% ipython --no-banner

In [1]: import numpy as np

In [2]: np.set_printoptions(suppress=True, linewidth=100)

In [3]: rnd = lambda a: np.round(a, 1) + 0

In [4]: rng = np.random.default_rng(8756)

In [5]: z = rng.integers(0, 3, 6)

In [6]: E = np.array([[1, 0, 1, 2, 1, 2],
   ...:     [0, 2, 1, 0, 0, 0],
   ...:     [1, 1, 2, 2, 1, 0],
   ...:     [1, 0, 1, 0, 2, 1],
   ...:     [0, 2, 1, 0, 1, 0],
   ...:     [0, 2, 2, 2, 0, 2]]) * (z[:, None] == z)

In [7]: print(E)
[[1 0 1 0 0 2]
 [0 2 0 0 0 0]
 [1 0 2 0 0 0]
 [0 0 0 0 2 0]
 [0 2 0 0 1 0]
 [0 0 2 0 0 2]]

In [8]: Y = np.array([[0, 0], [1, 1], [0, 1], [0, 2], [1, 0], [0, 2]])

In [9]: print(np.linalg.matrix_rank(E @ Y))
2

In [10]: print(np.linalg.matrix_rank(np.vstack([E, Y.T])))
6

In [11]: print(np.einsum("ij,ij->i", E, E))
[6 4 5 4 5 8]

In [12]: print(np.argsort(-np.linalg.norm(E, axis=0).round(6), kind="stable")[:3])
[2 1 5]

In [13]: print([round(float(x), 1) for x in np.linalg.svd(E, compute_uv=False)[:3]])
[3.9, 3.0, 2.0]

In [14]: left, sig, Vh = np.linalg.svd(E)

In [15]: print(rnd(sig))
[3.9 3.  2.  1.6 0.9 0. ]

In [16]: print(np.argmax(sig[:-1] / (sig[1:] + 1e-6)) + 1)
5

In [17]: Y = left[:, :5] @ np.diag(sig[:5]) @ Vh[:5]

In [18]: print(np.linalg.matrix_rank(Y))
5

In [19]: print(rnd(Y))
[[1. 0. 1. 0. 0. 2.]
 [0. 2. 0. 0. 0. 0.]
 [1. 0. 2. 0. 0. 0.]
 [0. 0. 0. 0. 2. 0.]
 [0. 2. 0. 0. 1. 0.]
 [0. 0. 2. 0. 0. 2.]]

In [20]: print(rnd(np.linalg.norm(E - Y) / np.linalg.norm(E)))
0.0

In [21]: r = np.linalg.matrix_rank(E)

In [22]: print(r)
5

In [23]: N = np.linalg.svd(E)[2][r:].T

In [24]: print([int(np.linalg.matrix_rank(E[:, :j + 1])) for j in range(6)])
[1, 2, 3, 3, 4, 5]

In [25]: print(rnd(np.linalg.det(E)))
0.0

In [26]: print(E @ E)
[[2 0 7 0 0 6]
 [0 4 0 0 0 0]
 [3 0 5 0 0 2]
 [0 4 0 0 2 0]
 [0 6 0 0 1 0]
 [2 0 8 0 0 4]]

In [27]: Y = np.array([[3, 3], [-2, 0], [-1, -3]])

In [28]: cent = np.array([[9, -1, -9, -4, 8, 0, 1], [0, 8, -5, -4, 0, 8, 4]])

In [29]: F = Y @ cent + 0.3 * rng.normal(size=(3, 7))

In [30]: print(rnd(F))
[[ 26.8  20.8 -41.5 -24.   24.4  24.4  15.2]
 [-17.9   1.5  17.8   8.2 -16.4  -0.2  -1.6]
 [ -8.6 -22.9  23.8  15.6  -7.9 -23.9 -12.5]]

In [31]: left, sig, Vh = np.linalg.svd(F)

In [32]: print(rnd(sig))
[86.3 24.4  0.7]

In [33]: print(np.argmax(sig[:-1] / (sig[1:] + 1e-6)) + 1)
2

In [34]: Y = left[:, :2] @ np.diag(sig[:2]) @ Vh[:2]

In [35]: print(rnd(np.linalg.norm(F - Y) / np.linalg.norm(F)))
0.0

In [36]: print(rnd(np.linalg.norm(F - Y, 2)), rnd(sig[2]))
0.7 0.7

In [37]: print(np.linalg.matrix_rank(F, rtol=0.05))
2

In [38]: x0 = np.array([4, 0, 4, 0, 3, 4, 3])

In [39]: print((F @ x0).argmax())
0

In [40]: print(rnd(F @ np.eye(7)[6]))
[ 15.2  -1.6 -12.5]

In [41]: print(np.linalg.norm(F @ x0) <= np.linalg.norm(F, 2) * np.linalg.norm(x0) + 1e-9)
True

In [42]: print(rnd(F @ (2 * x0)))
[ 315.  -110.7 -192.6]

In [43]: print(rnd(F * x0))
[[ 107.3    0.  -166.1    0.    73.3   97.5   45.5]
 [ -71.7    0.    71.     0.   -49.1   -0.9   -4.7]
 [ -34.5    0.    95.     0.   -23.6  -95.7  -37.5]]

In [44]: print(rnd(np.einsum("ij,j->i", F, x0)))
[157.5 -55.3 -96.3]

In [45]: print(rnd(F @ np.ones(7)))
[ 46.1  -8.6 -36.5]

In [46]: print(rnd((F * x0).sum(axis=1)))
[157.5 -55.3 -96.3]

In [47]: F @ F
---------------------------------------------------------------------------
ValueError                                Traceback (most recent call last)
Cell In[47], line 1
----> 1 F @ F

ValueError: matmul: Input operand 1 has a mismatch in its core dimension 0, with gufunc signature (n?,k),(k,m?)->(n?,m?) (size 3 is different from 7)

In [48]: C2 = F.T @ F

In [49]: print(rnd(np.trace(C2)), rnd((F ** 2).sum()))
8050.1 8050.1

In [50]: print(rnd(np.linalg.svd(F, compute_uv=False) ** 2))
[7452.2  597.4    0.5]

In [51]: print((F @ F.T).shape)
(3, 3)

In [52]: print(np.linalg.matrix_rank(C2))
3

In [53]: print(rnd(np.diag(C2)))
[1114.7  962.4 2604.3  885.2  927.6 1167.   389.1]

In [54]: x0 = np.array([-2, 0, -2, 2, 0, 2, 1])

In [55]: h = np.maximum(F @ x0, 0)

In [56]: print(rnd(np.tanh(F @ x0)))
[ 1.  1. -1.]

In [57]: print(np.flatnonzero(h > 1e-9))
[0 1]

In [58]: Y = F / np.linalg.norm(F, axis=1, keepdims=True)

In [59]: C2 = Y @ Y.T

In [60]: print((C2 - 2 * np.eye(3)).round(6).argmax(axis=1))
[1 2 1]

In [61]: print(rnd(C2[2]))
[-0.9  0.6  1. ]

In [62]: J = np.load("run13.npy")

In [63]: print(J)
[[ -2.6  -0.7   5.4   2.2   1.4]
 [  2.4  -0.6   1.4  -0.3   5.7]
 [  3.2  -2.8   5.9   2.7   1.6]
 [  2.1   1.2   1.9   2.1   4. ]
 [ 11.6  -3.4   1.9   1.2   5.6]
 [  6.2  -0.1  -1.   -1.7   9. ]
 [ -3.6   2.    2.2   1.3   3.4]
 [  8.6  -2.4   1.1  -1.4   8.5]
 [  0.4   1.8  -1.    1.4   3.4]
 [ -7.4   2.6   6.    5.7  -2.7]
 [  2.6   0.6   4.3   4.8   0.9]
 [  4.3   1.5   0.9   4.5   1.3]
 [ -2.4   0.1   6.5   5.7  -2.3]
 [  8.5  -6.6   6.9  -1.8   7.9]
 [  2.4  -0.4   4.8   3.3   2.1]
 [-10.1   3.4   2.1   3.1  -1.3]
 [ 11.7  -0.5  -3.   -2.2  11.1]
 [  7.6   0.5   0.7   1.9   5.7]
 [ -3.9   1.3   4.3   3.2   0.6]
 [  4.3  -2.    4.6   2.2   3. ]
 [ 10.2  -3.3  -0.3  -1.8   8.4]
 [  2.    2.7   3.1   7.   -1.2]
 [ -3.4   3.5   1.7   3.8   1. ]
 [  0.   -1.8   6.8   4.2  -0.6]
 [  2.6   1.7   2.9   5.5   0.1]
 [ -0.5   2.8   5.2   7.8  -2.5]
 [  5.8  -3.2   3.5   1.2   3.6]
 [  4.   -1.4   4.8   4.4   0.4]
 [ -0.2  -2.7   7.    1.8   2.1]
 [ -0.3   1.6   0.6   0.4   5.1]
 [  2.4   1.1   3.6   3.8   2.4]
 [  0.3  -2.7   4.8  -0.6   4.7]
 [  4.7  -4.    2.2  -3.7   9. ]
 [ -1.9  -0.5   6.    3.    1.1]
 [  4.4   1.5   0.7   3.3   3.2]]

In [64]: Y = np.c_[J[:, :3] @ np.array([[9, 4, -5], [-6, -5, -3], [9, 2, 5]]), np.array([-2, -1, -2, -1, 0, 2, 2, 1, -1, -2, 2, 1, 0, 0, -2, 0, -2, 0, -2, -2, 0, 0, 2, -2, -1, -1, -1, 1, 0, 1, -2, 2, 0, -1, -1])]

In [65]: print(rnd(Y))
[[ 29.4   3.9  42.1  -2. ]
 [ 37.8  15.4  -3.2  -1. ]
 [ 98.7  38.6  21.9  -2. ]
 [ 28.8   6.2  -4.6  -1. ]
 [141.9  67.2 -38.3   0. ]
 [ 47.4  23.3 -35.7   2. ]
 [-24.6 -20.   23.    2. ]
 [101.7  48.6 -30.3   1. ]
 [-16.2  -9.4 -12.4  -1. ]
 [-28.2 -30.6  59.2  -2. ]
 [ 58.5  16.    6.7   2. ]
 [ 37.8  11.5 -21.5   1. ]
 [ 36.3   2.9  44.2   0. ]
 [178.2  80.8  11.8   0. ]
 [ 67.2  21.2  13.2  -2. ]
 [-92.4 -53.2  50.8   0. ]
 [ 81.3  43.3 -72.   -2. ]
 [ 71.7  29.3 -36.    0. ]
 [ -4.2 -13.5  37.1  -2. ]
 [ 92.1  36.4   7.5  -2. ]
 [108.9  56.7 -42.6   0. ]
 [ 29.7   0.7  -2.6   0. ]
 [-36.3 -27.7  15.    2. ]
 [ 72.   22.6  39.4  -2. ]
 [ 39.3   7.7  -3.6  -1. ]
 [ 25.5  -5.6  20.1  -1. ]
 [102.9  46.2  -1.9  -1. ]
 [ 87.6  32.6   8.2   1. ]
 [ 77.4  26.7  44.1   0. ]
 [ -6.9  -8.   -0.3   1. ]
 [ 47.4  11.3   2.7  -2. ]
 [ 62.1  24.3  30.6   2. ]
 [ 86.1  43.2  -0.5   0. ]
 [ 39.9   6.9  41.   -1. ]
 [ 36.9  11.5 -23.   -1. ]]

In [66]: print(rnd(np.linalg.norm(Y - J @ np.linalg.lstsq(J, Y)[0], axis=0)))
[0.  0.  0.  7.7]

In [67]: print(rnd(np.linalg.norm(np.linalg.qr(J)[0].T @ Y, axis=0) ** 2 / ((Y ** 2).sum(axis=0) + 1e-12)))
[1.  1.  1.  0.1]

In [68]: print(rnd(np.linalg.lstsq(J, Y[:, 0])[0]))
[ 9. -6.  9.  0.  0.]

In [69]: print(np.linalg.matrix_rank(np.c_[J, Y]))
6
